% ipython --no-banner

In [1]: import numpy as np

In [2]: np.set_printoptions(precision=1, suppress=True, linewidth=140, floatmode="fixed")

In [3]: J = np.load("mat.npy")

In [4]: J.round(1) + 0
Out[4]: 
array([[0.2, 0.2, 0.1, 0.1, 0.1, 0.2, 0.2, 0.0],
       [0.2, 0.1, 0.1, 0.1, 0.1, 0.2, 0.2, 0.0],
       [0.1, 0.1, 0.1, 0.1, 0.1, 0.1, 0.1, 0.0],
       [0.1, 0.1, 0.1, 0.1, 0.1, 0.1, 0.1, 0.0],
       [0.1, 0.1, 0.1, 0.1, 0.1, 0.1, 0.1, 0.0],
       [0.2, 0.2, 0.1, 0.1, 0.1, 0.3, 0.3, 0.0],
       [0.2, 0.2, 0.1, 0.1, 0.1, 0.3, 0.2, 0.0],
       [0.0, 0.0, 0.0, 0.0, 0.0, 0.0, 0.0, 0.0]])

In [5]: # projection: eigenvalues are 0 or 1

In [6]: rk = np.linalg.matrix_rank(J)

In [7]: rk
Out[7]: np.int64(1)

In [8]: N = np.linalg.svd(J)[2][rk:].T

In [9]: print(np.allclose(J @ N, 0))
True

In [10]: [int(np.linalg.matrix_rank(J[:, :j + 1])) for j in range(8)]
Out[10]: [1, 1, 1, 1, 1, 1, 1, 1]

In [11]: np.round(N @ N.T, 1) + 0
Out[11]: 
array([[ 0.8, -0.2, -0.1, -0.1, -0.1, -0.2, -0.2,  0.0],
       [-0.2,  0.9, -0.1, -0.1, -0.1, -0.2, -0.2,  0.0],
       [-0.1, -0.1,  0.9, -0.1, -0.1, -0.1, -0.1,  0.0],
       [-0.1, -0.1, -0.1,  0.9, -0.1, -0.1, -0.1,  0.0],
       [-0.1, -0.1, -0.1, -0.1,  0.9, -0.1, -0.1,  0.0],
       [-0.2, -0.2, -0.1, -0.1, -0.1,  0.7, -0.3,  0.0],
       [-0.2, -0.2, -0.1, -0.1, -0.1, -0.3,  0.8,  0.0],
       [ 0.0,  0.0,  0.0,  0.0,  0.0,  0.0,  0.0,  1.0]])

In [12]: [int(np.linalg.matrix_rank(J[:i])) for i in range(1, len(J) + 1)]
Out[12]: [1, 1, 1, 1, 1, 1, 1, 1]

In [13]: [int(np.linalg.matrix_rank(np.delete(J, i, axis=0))) for i in range(8)]
Out[13]: [1, 1, 1, 1, 1, 1, 1, 1]

In [14]: np.round(np.linalg.matrix_power(J, 4), 1) + 0
Out[14]: 
array([[0.2, 0.2, 0.1, 0.1, 0.1, 0.2, 0.2, 0.0],
       [0.2, 0.1, 0.1, 0.1, 0.1, 0.2, 0.2, 0.0],
       [0.1, 0.1, 0.1, 0.1, 0.1, 0.1, 0.1, 0.0],
       [0.1, 0.1, 0.1, 0.1, 0.1, 0.1, 0.1, 0.0],
       [0.1, 0.1, 0.1, 0.1, 0.1, 0.1, 0.1, 0.0],
       [0.2, 0.2, 0.1, 0.1, 0.1, 0.3, 0.3, 0.0],
       [0.2, 0.2, 0.1, 0.1, 0.1, 0.3, 0.2, 0.0],
       [0.0, 0.0, 0.0, 0.0, 0.0, 0.0, 0.0, 0.0]])

In [15]: np.round((J + J.T) / 2, 1) + 0
Out[15]: 
array([[0.2, 0.2, 0.1, 0.1, 0.1, 0.2, 0.2, 0.0],
       [0.2, 0.1, 0.1, 0.1, 0.1, 0.2, 0.2, 0.0],
       [0.1, 0.1, 0.1, 0.1, 0.1, 0.1, 0.1, 0.0],
       [0.1, 0.1, 0.1, 0.1, 0.1, 0.1, 0.1, 0.0],
       [0.1, 0.1, 0.1, 0.1, 0.1, 0.1, 0.1, 0.0],
       [0.2, 0.2, 0.1, 0.1, 0.1, 0.3, 0.3, 0.0],
       [0.2, 0.2, 0.1, 0.1, 0.1, 0.3, 0.2, 0.0],
       [0.0, 0.0, 0.0, 0.0, 0.0, 0.0, 0.0, 0.0]])

In [16]: np.round(J @ J, 1) + 0
Out[16]: 
array([[0.2, 0.2, 0.1, 0.1, 0.1, 0.2, 0.2, 0.0],
       [0.2, 0.1, 0.1, 0.1, 0.1, 0.2, 0.2, 0.0],
       [0.1, 0.1, 0.1, 0.1, 0.1, 0.1, 0.1, 0.0],
       [0.1, 0.1, 0.1, 0.1, 0.1, 0.1, 0.1, 0.0],
       [0.1, 0.1, 0.1, 0.1, 0.1, 0.1, 0.1, 0.0],
       [0.2, 0.2, 0.1, 0.1, 0.1, 0.3, 0.3, 0.0],
       [0.2, 0.2, 0.1, 0.1, 0.1, 0.3, 0.2, 0.0],
       [0.0, 0.0, 0.0, 0.0, 0.0, 0.0, 0.0, 0.0]])

In [17]: A = np.load("a.npy")

In [18]: A
Out[18]: 
array([[ 1,  4, -3],
       [ 0,  0,  0],
       [ 0,  0,  0],
       [ 0,  0,  0],
       [ 0,  0,  0],
       [ 8, -3,  3],
       [10, -6,  0],
       [ 0,  0,  0],
       [-7,  7, -6],
       [ 2, -3, -3],
       [ 2, -3, -3],
       [ 2, -3, -3],
       [ 1,  4, -3],
       [-7,  7, -6],
       [-7,  7, -6],
       [-7,  7, -6],
       [ 0,  0,  0],
       [ 0,  0,  0]])

In [19]: # rows 1 and 2 are equal

In [20]: A @ A
ValueError: matmul: Input operand 1 has a mismatch in its core dimension 0, with gufunc signature (n?,k),(k,m?)->(n?,m?) (size 18 is different from 3)


In [21]: C2 = A.T @ A

In [22]: np.trace(C2), (A ** 2).sum()
Out[22]: (np.int64(872), np.int64(872))

In [23]: np.linalg.svd(A, compute_uv=False) ** 2
Out[23]: array([737.2,  96.4,  38.4])

In [24]: np.allclose(C2, C2.T)
Out[24]: True

In [25]: W0 = np.array([[-3, 3, -1, -1, -3],
    ...:     [-5, 2, -1, -1, 0],
    ...:     [-3, -1, -4, 2, 3],
    ...:     [-3, 2, -6, 4, 4],
    ...:     [-4, 5, -8, 7, 5],
    ...:     [-1, 4, -5, 5, 6],
    ...:     [-2, 2, -4, 6, 7],
    ...:     [-4, 0, -6, 5, 6],
    ...:     [-5, -2, -6, 3, 8],
    ...:     [-7, -1, -7, 0, 7],
    ...:     [-5, -1, -5, -3, 6]])

In [26]: hat = W0 @ np.linalg.solve(W0.T @ W0, W0.T)

In [27]: np.linalg.matrix_rank(np.eye(11) - hat)
Out[27]: np.int64(6)

In [28]: np.round(np.linalg.eigvalsh(hat), 1) + 0
Out[28]: array([0.0, 0.0, 0.0, 0.0, 0.0, 0.0, 1.0, 1.0, 1.0, 1.0, 1.0])

In [29]: D = np.linalg.norm(W0[:, None] - W0[None], axis=-1)

In [30]: D.mean(axis=1).argmax()
Out[30]: np.int64(0)

In [31]: np.linalg.norm(W0, axis=1)
Out[31]: array([ 5.4,  5.6,  6.2,  9.0, 13.4, 10.1, 10.4, 10.6, 11.7, 12.2,  9.8])

In [32]: print(np.flatnonzero(D[8] < D.mean() / 2))
[8]

In [33]: (D + 1e9 * np.eye(11)).round(6).argmin(axis=1)
Out[33]: array([1, 0, 3, 7, 3, 6, 5, 3, 7, 8, 9])

In [34]: np.unravel_index(D.round(6).argmax(), D.shape)
Out[34]: (np.int64(0), np.int64(8))

In [35]: np.linalg.norm(W0 - W0.mean(axis=0), axis=1)
Out[35]: array([9.3, 7.0, 2.9, 2.3, 6.8, 5.0, 4.9, 3.4, 5.1, 5.7, 6.2])

In [36]: np.linalg.matrix_rank(D ** 2)
Out[36]: np.int64(7)

In [37]: x0 = np.array([3, 0, 2, 0, 3])

In [38]: y = W0 @ x0

In [39]: print(y)
[-20 -17  -8  -9 -13   5   7  -6  -3 -14  -7]

In [40]: print(np.round(np.linalg.solve(W0.T @ W0, W0.T @ y), 1) + 0)
[3.0 0.0 2.0 0.0 3.0]

In [41]: rng = np.random.default_rng(870098)

In [42]: y = y + 0.3 * rng.normal(size=11)

In [43]: print(y)
[-20.2 -16.8  -7.9  -8.9 -13.1   5.1   7.1  -6.0  -3.0 -13.5  -6.7]

In [44]: beta, *_ = np.linalg.lstsq(W0, y)

In [45]: beta.round()
Out[45]: array([ 3.0,  0.0,  2.0, -0.0,  3.0])

In [46]: np.round(W0.T @ (y - W0 @ beta), 1) + 0
Out[46]: array([0.0, 0.0, 0.0, 0.0, 0.0])

In [47]: np.round(np.linalg.norm(y - W0 @ beta), 1)
Out[47]: np.float64(0.3)

In [48]: Q, r_ = np.linalg.qr(W0)

In [49]: print(np.allclose(r_.T @ r_, W0.T @ W0))
True

In [50]: print(np.abs(np.diag(r_)))
[13.7  8.1  7.6  5.7  5.3]

In [51]: round(abs(r_[0, 0]), 1), round(float(np.linalg.norm(W0[:, 0])), 1)
Out[51]: (np.float64(13.7), 13.7)

In [52]: r_
Out[52]: 
array([[ 13.7,  -2.0,  15.4,  -5.5, -14.2],
       [  0.0,  -8.1,   3.2,  -6.7,  -0.1],
       [  0.0,   0.0,   7.6,  -8.2,  -9.8],
       [  0.0,   0.0,   0.0,   5.7,   1.5],
       [  0.0,   0.0,   0.0,   0.0,   5.3]])

In [53]: M = np.load("sample10.npy")

In [54]: M
Out[54]: 
array([[ 6,  3,  5,  3,  6,  5,  6,  3],
       [ 0, -3, -1, -3,  0, -1,  0, -3],
       [ 0, -3, -1, -3,  0, -1,  0, -3]])

In [55]: blk = np.stack([M, 4 * M, M[::-1]])

In [56]: print(np.linalg.matrix_rank(blk))
[2 2 2]

In [57]: np.einsum("bij,cij->bc", blk, blk)
Out[57]: 
array([[ 243,  972,  -45],
       [ 972, 3888, -180],
       [ -45, -180,  243]])

In [58]: (blk @ M.T).shape
Out[58]: (3, 3, 3)

In [59]: print(blk.sum(axis=0))
[[ 30  12  24  12  30  24  30  12]
 [  0 -18  -6 -18   0  -6   0 -18]
 [  6 -12   0 -12   6   0   6 -12]]

In [60]: Uu, s, VT = np.linalg.svd(M)

In [61]: print(s.round(1) + 0)
[14.3  6.3  0.0]

In [62]: np.argmax(s[:-1] / (s[1:] + 1e-6)) + 1
Out[62]: np.int64(2)

In [63]: M2 = Uu[:, :2] @ np.diag(s[:2]) @ VT[:2]

In [64]: round(float(np.linalg.norm(M - M2) / np.linalg.norm(M)), 1)
Out[64]: 0.0

In [65]: print(np.linalg.matrix_rank(M, rtol=0.05))
2

In [66]: M2.round(1) + 0
Out[66]: 
array([[ 6.0,  3.0,  5.0,  3.0,  6.0,  5.0,  6.0,  3.0],
       [ 0.0, -3.0, -1.0, -3.0,  0.0, -1.0,  0.0, -3.0],
       [ 0.0, -3.0, -1.0, -3.0,  0.0, -1.0,  0.0, -3.0]])

In [67]: X = np.load("block16.npy")

In [68]: X.round(1) + 0
Out[68]: 
array([[0.0, 0.0, 0.1, 0.0, 0.1, 0.1, 0.1, 0.0, 0.1, 0.1],
       [0.0, 0.0, 0.0, 0.0, 0.0, 0.0, 0.0, 0.0, 0.0, 0.0],
       [0.1, 0.0, 0.2, 0.1, 0.2, 0.2, 0.2, 0.0, 0.2, 0.2],
       [0.0, 0.0, 0.1, 0.0, 0.1, 0.1, 0.1, 0.0, 0.1, 0.1],
       [0.1, 0.0, 0.2, 0.1, 0.2, 0.2, 0.2, 0.0, 0.2, 0.2],
       [0.1, 0.0, 0.2, 0.1, 0.2, 0.2, 0.2, 0.0, 0.2, 0.2],
       [0.1, 0.0, 0.2, 0.1, 0.2, 0.2, 0.2, 0.0, 0.2, 0.2],
       [0.0, 0.0, 0.0, 0.0, 0.0, 0.0, 0.0, 0.0, 0.0, 0.0],
       [0.1, 0.0, 0.2, 0.1, 0.2, 0.2, 0.2, 0.0, 0.2, 0.2],
       [0.1, 0.0, 0.2, 0.1, 0.2, 0.2, 0.2, 0.0, 0.2, 0.2]])

In [69]: # a projection of rank 1

In [70]: np.linalg.cond(X) > 100
Out[70]: np.True_
